% python3 -q
>>> import numpy as np
>>> from numpy import linalg as LA
>>> np.set_printoptions(precision=2, suppress=True, linewidth=140, floatmode="fixed")
>>> F = np.load("dump.npy")
>>> print(F)
[[5 5 0 0]
 [0 2 8 4]
 [4 1 8 4]
 [0 3 4 2]]
>>> left, s, Vh = LA.svd(F)
>>> print(s.round(2) + 0)
[14.21  6.88  3.29  0.00]
>>> print(np.argmax(s[:-1] / (s[1:] + 1e-6)) + 1)
3
>>> other = left[:, :3] @ np.diag(s[:3]) @ Vh[:3]
>>> print(LA.matrix_rank(F, rtol=0.05))
3
>>> print(round(np.abs(F - other).max(), 2))
0.0
>>> print(other.round(2) + 0)
[[5.00 5.00 0.00 0.00]
 [0.00 2.00 8.00 4.00]
 [4.00 1.00 8.00 4.00]
 [0.00 3.00 4.00 2.00]]
>>> x0 = np.array([1, 2, 1, 3])
>>> print(F * x0)
[[ 5 10  0  0]
 [ 0  4  8 12]
 [ 4  2  8 12]
 [ 0  6  4  6]]
>>> print((F @ x0).argmax())
2
>>> print(np.round(np.trace(LA.pinv(F) @ F), 2))
3.0
>>> print(np.abs(np.diag(LA.qr(F)[1])) > 1e-9)
[ True  True  True False]
>>> print(np.unique(F.round(6), axis=0).shape)
(4, 4)
>>> left, s, Vh = LA.svd(F)
>>> evecs = Vh[:(s > 1e-8).sum()]
>>> rng = np.random.default_rng(8688)
>>> x0 = F[2] + 4 * F[0] + rng.integers(2) * np.eye(4)[2]
>>> print(x0)
[24.00 21.00  8.00  4.00]
>>> print(LA.matrix_rank(np.vstack([F, x0])))
3
>>> rk = LA.matrix_rank(F)
>>> print(rk)
3
>>> null = LA.svd(F)[2][rk:].T
>>> print([int(LA.matrix_rank(np.delete(F, i, axis=0))) for i in range(4)])
[3, 3, 3, 3]
>>> print([int(LA.matrix_rank(F[:, :j + 1])) for j in range(4)])
[1, 2, 3, 3]
>>> print(LA.matrix_rank(F.T @ F), LA.matrix_rank(F @ F.T))
3 3
>>> print([int(LA.matrix_rank(F[:i])) for i in range(1, len(F) + 1)])
[1, 2, 3, 3]
>>> print(np.allclose(F @ null, 0))
True
>>> print(np.round(null @ null.T, 2) + 0)
[[ 0.00  0.00  0.00  0.00]
 [ 0.00  0.00  0.00  0.00]
 [ 0.00  0.00  0.20 -0.40]
 [ 0.00  0.00 -0.40  0.80]]
